% ipython --no-banner

In [1]: import numpy as np

In [2]: np.set_printoptions(precision=2, suppress=True, linewidth=200)

In [3]: W0 = np.load("w.npy")

In [4]: W0
Out[4]: 
array([[ 21,  -3,   0,   3,   2,   1,   2,  -1,  -1],
       [  3, -38,  -3,  -2,   1,   3,   2,  -1,   2],
       [  0,   2, -40,  -2,   2,   2,   1,  -2,  -2],
       [  1,   3,  -2, -21,   0,   2,  -1,   3,  -3],
       [ -2,   1,  -1,   3,  -2,   0,  -2,  -2,   0],
       [ -2,   0,   2,   0,  -1, -21,   3,  -2,   3],
       [ -3,   0,  -2,   1,  -2,   3, -39,   0,  -3],
       [ -3,   0,  -3,   1,  -1,  -3,  -1,  40,   0],
       [  1,   2,   2,   1,   3,   0,   2,  -1, -20]])

In [5]: M2 = np.array([[-6, -5, -6],
   ...:     [-2, 4, -4],
   ...:     [-7, 4, -4],
   ...:     [8, -5, -3],
   ...:     [-6, 7, -5],
   ...:     [-4, -6, 3],
   ...:     [-3, -8, 2],
   ...:     [5, -9, 3],
   ...:     [-4, -4, 5]])

In [6]: W0 @ M2
Out[6]: 
array([[-119, -127, -134],
       [  26, -195,  167],
       [ 235, -122,  140],
       [-144,   85,   51],
       [  49,   15,    3],
       [  57,  119,  -39],
       [ 169,  294,  -51],
       [ 268, -343,  141],
       [  35,  100, -139]])

In [7]: np.vstack([W0, M2.T]).shape
Out[7]: (12, 9)

In [8]: np.einsum("ik,kj->ij", W0, M2)
Out[8]: 
array([[-119, -127, -134],
       [  26, -195,  167],
       [ 235, -122,  140],
       [-144,   85,   51],
       [  49,   15,    3],
       [  57,  119,  -39],
       [ 169,  294,  -51],
       [ 268, -343,  141],
       [  35,  100, -139]])

In [9]: U, s, VT = np.linalg.svd(W0)

In [10]: s
Out[10]: array([42.08, 40.86, 39.68, 37.83, 23.83, 21.67, 18.73, 18.17,  1.79])

In [11]: M2 = U[:, :8] @ np.diag(s[:8]) @ VT[:8]

In [12]: np.linalg.matrix_rank(M2)
Out[12]: np.int64(8)

In [13]: J = np.loadtxt("m.csv", delimiter=",")

In [14]: J
Out[14]: 
array([[1., 1., 2., 0., 3., 3., 0., 3., 3., 3., 2., 3., 0., 3., 3.],
       [3., 1., 1., 2., 0., 3., 3., 0., 3., 3., 3., 2., 3., 0., 3.],
       [3., 3., 1., 1., 2., 0., 3., 3., 0., 3., 3., 3., 2., 3., 0.],
       [0., 3., 3., 1., 1., 2., 0., 3., 3., 0., 3., 3., 3., 2., 3.],
       [3., 0., 3., 3., 1., 1., 2., 0., 3., 3., 0., 3., 3., 3., 2.],
       [2., 3., 0., 3., 3., 1., 1., 2., 0., 3., 3., 0., 3., 3., 3.],
       [3., 2., 3., 0., 3., 3., 1., 1., 2., 0., 3., 3., 0., 3., 3.],
       [3., 3., 2., 3., 0., 3., 3., 1., 1., 2., 0., 3., 3., 0., 3.],
       [3., 3., 3., 2., 3., 0., 3., 3., 1., 1., 2., 0., 3., 3., 0.],
       [0., 3., 3., 3., 2., 3., 0., 3., 3., 1., 1., 2., 0., 3., 3.],
       [3., 0., 3., 3., 3., 2., 3., 0., 3., 3., 1., 1., 2., 0., 3.],
       [3., 3., 0., 3., 3., 3., 2., 3., 0., 3., 3., 1., 1., 2., 0.],
       [0., 3., 3., 0., 3., 3., 3., 2., 3., 0., 3., 3., 1., 1., 2.],
       [2., 0., 3., 3., 0., 3., 3., 3., 2., 3., 0., 3., 3., 1., 1.],
       [1., 2., 0., 3., 3., 0., 3., 3., 3., 2., 3., 0., 3., 3., 1.]])

In [15]: M2 = J / np.linalg.norm(J, axis=1, keepdims=True)

In [16]: C2 = M2 @ M2.T

In [17]: np.argwhere(np.triu(np.abs(C2) > 0.95, 1))
Out[17]: array([], shape=(0, 2), dtype=int64)

In [18]: C2[13]
Out[18]: array([0.68, 0.8 , 0.7 , 0.68, 0.87, 0.6 , 0.6 , 0.87, 0.68, 0.7 , 0.8 , 0.68, 0.66, 1.  , 0.66])

In [19]: s = 10 * 0.7 ** np.arange(11)

In [20]: rng = np.random.default_rng(413526)

In [21]: m1 = rng.normal(size=(45, 11)) * rng.permutation(s)

In [22]: m1
Out[22]: 
array([[  0.78,   0.26,  -0.74,   4.49,   0.35,  -0.49,  -0.16,  -1.58,   0.2 ,  10.17,  -1.45],
       [ -0.3 ,  -0.22,   0.65,  -7.61,  -0.3 ,   0.39,   0.86,  -0.53,   0.12,   7.48,  -1.18],
       [ -0.83,  -0.14,  -1.37,   4.15,  -0.18,   0.31,  -1.51,   6.13,  -0.84,  -3.05,  -1.61],
       [ -0.92,  -0.3 ,   0.38, -17.22,   0.92,   0.59,   1.46,   1.08,   0.13,   4.87,  -1.53],
       [  0.43,  -0.09,  -0.13,   3.9 ,   0.19,   0.58,   1.87,   5.25,   0.15,  -2.91,   0.05],
       [ -0.49,  -0.28,   1.76,  -6.29,  -0.18,   0.11,   0.75,   1.13,  -0.39,  -3.49,   2.22],
       [ -0.56,  -0.63,  -1.2 ,  13.71,  -0.14,   1.21,   0.27,  -0.83,  -0.38, -15.19,  -4.99],
       [ -0.63,   0.57,  -3.75,  -2.18,  -0.45,  -2.52,   0.22,  -4.11,   0.04,   2.61,   0.39],
       [ -0.67,   0.36,   0.59, -14.08,  -0.2 ,  -0.28,  -0.51,  -1.02,   0.3 ,  -4.27,  -2.97],
       [  0.25,   0.08,   2.17,   5.52,  -0.32,  -0.25,   1.51,   1.48,  -0.11,  -8.53,   0.82],
       [  0.07,   0.13,  -2.65,  -3.57,   0.5 ,  -1.5 ,   0.81,  11.18,   0.69,  -7.75,  -0.49],
       [ -0.72,  -0.16,  -3.35,  10.37,  -0.16,   0.68,   2.98,  10.48,  -0.42,  -6.05,   1.32],
       [  0.36,  -0.01,  -0.19,   2.38,   0.02,  -0.84,  -0.75,   0.36,   0.95,  13.24,  -2.78],
       [ -0.37,  -0.02,   0.2 ,   2.9 ,   0.19,   0.05,  -1.41,   0.75,   0.74, -21.01,   3.65],
       [  0.44,  -0.14,   2.29,   3.89,   0.08,  -0.52,  -0.31,   2.62,  -0.1 ,  -3.28,   2.52],
       [ -0.57,  -0.06,   1.87,   8.88,  -0.2 ,   1.11,   0.87,   1.93,  -1.01,  -7.11,  -3.08],
       [  0.92,  -0.49,  -5.07,  -7.38,  -0.76,   1.28,   0.34,   0.45,  -1.  ,  23.43,   2.03],
       [ -0.92,   0.22,  -2.4 ,   6.95,  -0.24,   0.19,   0.49,   4.91,  -0.51,   5.3 ,   2.25],
       [  1.03,   0.11,   0.36,  -0.12,   0.35,  -1.28,   1.73,   0.27,   1.  ,  -4.03,   0.31],
       [ -0.98,  -0.01,   2.03,   8.22,  -0.44,   0.27,   1.1 ,  -3.92,  -0.58, -12.73,   8.46],
       [ -0.06,  -0.12,   0.39,  -4.03,  -0.09,   1.09,   0.91,   8.56,   0.23,   0.86,   1.63],
       [ -0.67,  -0.39,  -0.84,  -6.89,  -0.66,   0.87,   0.34,   1.88,   0.68,   9.38,   1.71],
       [ -0.4 ,   0.2 ,   2.38,   4.92,   0.75,   1.43,   3.18,   3.74,   0.44,  -4.57,  -1.24],
       [  0.27,   0.8 ,  -1.97,   4.19,  -0.67,   2.02,   3.16,   0.84,   0.99,  -9.15,  -7.93],
       [ -0.4 ,  -0.26,  -0.15,   1.68,  -0.47,  -0.1 ,  -2.43,  -2.46,  -0.68, -12.32,   2.79],
       [ -0.31,   0.15,  -3.67,  -1.88,  -0.22,   2.91,   0.68,  -8.91,   1.16,  -5.28,  -2.42],
       [  0.78,  -0.01,  -2.25,  -2.82,   0.03,  -1.33,   0.53,   8.71,  -0.79, -10.3 ,   4.18],
       [  0.91,  -0.13,   0.2 ,  -2.88,  -0.21,  -3.  ,  -3.35,   2.79,   0.28,   4.01,   1.71],
       [  1.8 ,  -0.2 ,  -0.78,  -5.69,   0.34,  -0.61,  -1.16,  -0.89,   0.57,  11.14,  -2.24],
       [ -0.81,  -0.17,   2.52,   0.67,  -0.46,   0.62,  -1.96,   0.75,  -0.15,   6.69,   1.99],
       [  0.48,  -0.09,  -1.57,  -4.92,  -0.11,   0.64,   1.11,  -2.96,  -0.23, -22.13,   1.51],
       [ -1.16,   0.15,  -2.96,   1.71,   0.65,   0.06,   1.58,  -9.52,  -0.63,  -0.59,   3.29],
       [  0.07,   0.26,  -1.01,   9.06,   0.27,  -0.47,   3.78,  -2.46,   0.12,  -1.45,  -4.6 ],
       [ -0.82,  -0.33,  -2.68,   4.2 ,   0.13,   2.1 ,  -2.4 ,   2.41,  -0.39,   7.45,   1.44],
       [ -0.31,   0.53,  -1.64,   3.14,   0.37,   1.35,  -2.54,   9.78,  -0.43,  -7.79,  -2.27],
       [ -0.11,  -0.22,  -0.18,   5.32,  -0.12,  -1.35,   0.88,   0.99,  -0.42,  -7.67,  -3.04],
       [ -0.31,  -0.11,  -2.45,   8.57,   0.27,  -0.91,  -0.51,   2.67,  -0.61,  11.06,  -1.92],
       [  0.82,  -0.3 ,  -1.55,   5.39,   0.19,   0.43,  -2.77,  -4.66,  -0.71,   3.41,  -0.3 ],
       [ -0.3 ,  -0.28,  -3.58,  -7.92,  -0.34,   1.02,  -1.12,  -2.42,   0.49,   6.3 ,   2.45],
       [  0.62,   0.3 ,  -0.71,  15.23,   0.12,   1.44,  -0.16,   4.27,   0.11,   9.6 ,   0.86],
       [  0.14,  -0.41,  -1.72,   1.42,   0.13,  -0.5 ,  -1.55,  -2.5 ,   0.76,   1.53,   1.76],
       [ -0.01,   0.18,  -0.68, -11.96,   0.08,  -1.65,  -1.63,   0.03,   0.82,  16.79,  -1.5 ],
       [ -1.37,  -0.34,   0.8 ,   3.31,   0.2 ,  -0.45,   2.24,   0.66,   0.83,  -2.22,  -0.7 ],
       [ -1.07,  -0.31,  -0.87, -12.47,  -0.03,  -1.  ,   0.11,   2.43,  -0.23,  -7.62,  -3.97],
       [  0.9 ,   0.24,   1.37,  -7.9 ,  -0.18,   0.02,   1.09,  -3.22,  -0.64,   1.49,  -2.64]])

In [23]: d = np.linalg.norm(m1[:, None] - m1[None], axis=-1)

In [24]: np.linalg.matrix_rank(d ** 2)
Out[24]: np.int64(13)

In [25]: d[42].round(6).argsort(kind="stable")[:4]
Out[25]: array([42, 18, 22,  4])

In [26]: d.mean(axis=1).argmax()
Out[26]: np.int64(16)

In [27]: np.flatnonzero(d[42] < d.mean() / 2)
Out[27]: array([ 2,  4,  9, 14, 15, 18, 22, 32, 35, 40, 42])
